$ python -q
>>> import numpy as np
>>> from numpy import linalg as LA
>>> np.set_printoptions(precision=3, suppress=True, linewidth=140)
>>> rd = lambda a: np.round(a, 3) + 0
>>> M = np.tanh(np.array([[-0.3],
...     [-0.8],
...     [2.1],
...     [-0.2],
...     [-1.2],
...     [-0.6],
...     [-0.3],
...     [-0.5],
...     [1.1],
...     [-1.6]]) @ np.array([[-0.2, 0.1, 1.1]]))
>>> print(rd(M))
[[ 0.06  -0.03  -0.319]
 [ 0.159 -0.08  -0.706]
 [-0.397  0.207  0.98 ]
 [ 0.04  -0.02  -0.217]
 [ 0.235 -0.119 -0.867]
 [ 0.119 -0.06  -0.578]
 [ 0.06  -0.03  -0.319]
 [ 0.1   -0.05  -0.501]
 [-0.217  0.11   0.837]
 [ 0.31  -0.159 -0.943]]
>>> W2 = M[[2, 4]].astype(float)
>>> for _ in range(3):
...     labels = LA.norm(M[:, None] - W2, axis=-1).argmin(axis=1)
...     W2 = np.array([M[labels == j].mean(axis=0) for j in range(2)])
... 
>>> print(labels)
[1 1 0 1 1 1 1 1 0 1]
>>> print(rd(W2))
[[-0.307  0.158  0.909]
 [ 0.135 -0.068 -0.556]]
>>> labels = M[:, 2] > np.median(M[:, 2])
>>> r0 = M[labels].mean(axis=0) - M[~labels].mean(axis=0)
>>> print((((M - M.mean(axis=0)) @ r0 > 0) == labels).mean())
0.8
>>> print(np.argsort(-LA.norm(M, axis=0).round(6), kind="stable")[:3])
[2 0 1]
>>> print(rd(LA.norm(M, 2) / LA.norm(M)))
0.997
>>> cen = M - M.mean(axis=0)
>>> V = LA.svd(cen)[2][:2]
>>> out = cen - cen @ V.T @ V
>>> print(rd(out.std(axis=0)))
[0. 0. 0.]
>>> x0 = np.array([-3, -1, -3])
>>> print(rd(M @ x0))
[ 0.806  1.723 -1.958  0.55   2.013  1.437  0.806  1.253 -1.97   2.058]
>>> print(rd(M @ np.eye(3)[0]))
[ 0.06   0.159 -0.397  0.04   0.235  0.119  0.06   0.1   -0.217  0.31 ]
>>> print(LA.norm(M @ x0) <= LA.norm(M, 2) * LA.norm(x0) + 1e-9)
True
>>> print(rd((M * x0).sum(axis=1)))
[ 0.806  1.723 -1.958  0.55   2.013  1.437  0.806  1.253 -1.97   2.058]
>>> print((M @ x0).argmax())
9
>>> print(rd(M @ np.ones(3)))
[-0.289 -0.628  0.791 -0.197 -0.751 -0.519 -0.289 -0.451  0.73  -0.792]
>>> sigma = 5 * 0.7 ** np.arange(4)
>>> O, _ = LA.qr(np.array([[0.5, 1.1, 0.4, -1.3],
...     [-0.1, -0.4, -2.1, 0.2],
...     [0.0, 1.5, -1.1, 1.4],
...     [-0.6, -1.6, 0.3, 0.5]]))
>>> rng = np.random.default_rng(25)
>>> F = rng.normal(size=(21, 4)) * sigma @ O
>>> print(rd(F))
[[-4.101 -1.203 -0.597 -1.204]
 [-0.348  2.256 -3.545  0.38 ]
 [-6.417 -2.308 -6.021  9.389]
 [-1.564  0.021  1.524  4.868]
 [-4.73  -1.445  2.023  3.521]
 [ 1.091 -1.047  0.092  0.672]
 [-1.961 -4.638 -0.15  -1.894]
 [ 4.405 -2.054 -0.697 -1.104]
 [ 0.289  0.073 -0.683  1.265]
 [-4.197  3.619  1.553  2.914]
 [-0.859 -0.663  1.116  2.506]
 [ 0.748 -1.943 -5.14   2.061]
 [ 0.006  2.797 -7.092  4.697]
 [-4.5   -3.05  -2.168  6.966]
 [-3.665  3.229  1.952  5.263]
 [ 1.302 -3.571 -1.696 -3.372]
 [ 1.496 -1.956 -2.35  -5.68 ]
 [-1.957 -1.672  1.644  0.028]
 [ 0.415 -2.71   0.847  6.782]
 [ 1.084  1.488 -6.103  4.732]
 [ 2.418  2.199  1.551 -3.55 ]]
>>> cen = (F - F.mean(axis=0)) / F.std(axis=0)
>>> print(rd(cen.std(axis=0)))
[1. 1. 1. 1.]
>>> b = LA.lstsq(np.delete(cen, 3, axis=1), cen[:, 3])[0]
>>> print(rd(1 - np.var(cen[:, 3] - np.delete(cen, 3, axis=1) @ b)))
0.393
>>> print(rd(b))
[-0.573  0.145 -0.273]
>>> W0 = np.array([[0, 2, -2, 3, -1],
...     [0, 0, 3, -2, -3],
...     [0, 0, 0, 0, -3],
...     [0, 0, 0, 0, 0],
...     [0, 0, 0, 0, 0]])
>>> print(W0)
[[ 0  2 -2  3 -1]
 [ 0  0  3 -2 -3]
 [ 0  0  0  0 -3]
 [ 0  0  0  0  0]
 [ 0  0  0  0  0]]
>>> print(np.prod(np.diag(W0)), rd(LA.det(W0)))
0 0.0
>>> print(LA.matrix_rank(W0 - W0[0, 0] * np.eye(5)))
3
>>> print([int(LA.matrix_rank(LA.matrix_power(W0, p))) for p in range(1, 6)])
[3, 2, 1, 0, 0]
>>> def softmax(z):
...     e = np.exp(z - z.max(axis=-1, keepdims=True))
...     return e / e.sum(axis=-1, keepdims=True)
... 
>>> print(rd(softmax(10 * W0[2])))
[0.25 0.25 0.25 0.25 0.  ]
>>> print(softmax(W0).sum(axis=1))
[1. 1. 1. 1. 1.]
>>> S = W0 @ W0.T / np.sqrt(5)
>>> print(rd(softmax(S)[2] @ W0))
[ 0.     0.065  1.361 -0.853 -2.884]
>>> left, sigma, Vt = LA.svd(W0)
>>> print(np.argmax(sigma[:-1] / (sigma[1:] + 1e-6)) + 1)
3
>>> print(rd(sigma))
[5.537 4.125 1.153 0.    0.   ]
>>> out = left[:, :3] @ np.diag(sigma[:3]) @ Vt[:3]
>>> print(LA.matrix_rank(W0, rtol=0.05))
3
>>> print(rd(LA.norm(W0 - out) / LA.norm(W0)))
0.0
>>> cen = F - F.mean(axis=0)
>>> V = LA.svd(cen)[2][:1]
>>> out = cen - cen @ V.T @ V
>>> print(LA.norm(out, axis=1).round(6).argmax())
12
>>> print(rd(np.cov(cen @ V.T, rowvar=False)))
18.725
>>> print(rd(out.std(axis=0)))
[1.923 2.275 2.75  0.901]
>>> print(rd(LA.norm(out) / LA.norm(cen)))
0.701
>>> print(rd((cen @ V.T).std(axis=0)))
[4.223]
>>> print(rd(np.diag(V.T @ V)))
[0.204 0.008 0.029 0.759]
